% ipython --no-banner

In [1]: import numpy as np

In [2]: from numpy import linalg as LA

In [3]: np.set_printoptions(precision=1, suppress=True, linewidth=120)

In [4]: data = np.loadtxt("out10.csv", delimiter=",")

In [5]: print(data)
[[0.7 0.  0.3 0.  0. ]
 [0.  0.3 0.  0.3 0.3]
 [0.5 0.  0.5 0.  0. ]
 [0.2 0.  0.2 0.5 0. ]
 [0.3 0.  0.3 0.  0.3]]

In [6]: other = LA.invert(data)
AttributeError: module 'numpy.linalg' has no attribute 'invert'


In [7]: other = LA.inv(data)

In [8]: print(LA.inv(other))
[[0.7 0.  0.3 0.  0. ]
 [0.  0.3 0.  0.3 0.3]
 [0.5 0.  0.5 0.  0. ]
 [0.2 0.  0.2 0.5 0. ]
 [0.3 0.  0.3 0.  0.3]]

In [9]: print(other.round(1) + 0)
[[ 3.  0. -2.  0.  0.]
 [ 0.  3.  3. -2. -3.]
 [-3.  0.  4.  0.  0.]
 [ 0.  0. -1.  2.  0.]
 [ 0.  0. -2.  0.  3.]]

In [10]: print(np.round(LA.slogdet(data)[0], 1))
1.0

In [11]: O, vecs = LA.qr(data[:, :2])[0], LA.qr(data[:, 2:])[0]

In [12]: sv = LA.svd(O.T @ vecs, compute_uv=False)

In [13]: print(np.round(LA.norm(O @ O.T - vecs @ vecs.T, 2), 1))
1.0

In [14]: print(sv)
[1.  0.8]

In [15]: print(np.degrees(np.arccos(sv.clip(0, 1))))
[17.  35.1]

In [16]: u = np.array([-5, 3, -4, -5, -8])

In [17]: feats = u[np.abs(np.subtract.outer(np.arange(5), np.arange(5)))]

In [18]: print(feats)
[[-5  3 -4 -5 -8]
 [ 3 -5  3 -4 -5]
 [-4  3 -5  3 -4]
 [-5 -4  3 -5  3]
 [-8 -5 -4  3 -5]]

In [19]: print(LA.cond(feats) > 100)
False

In [20]: print(np.argsort(-LA.norm(feats, axis=0).round(6), kind="stable")[:3])
[0 4 1]

In [21]: print(LA.matrix_rank(feats, rtol=0.1))
4
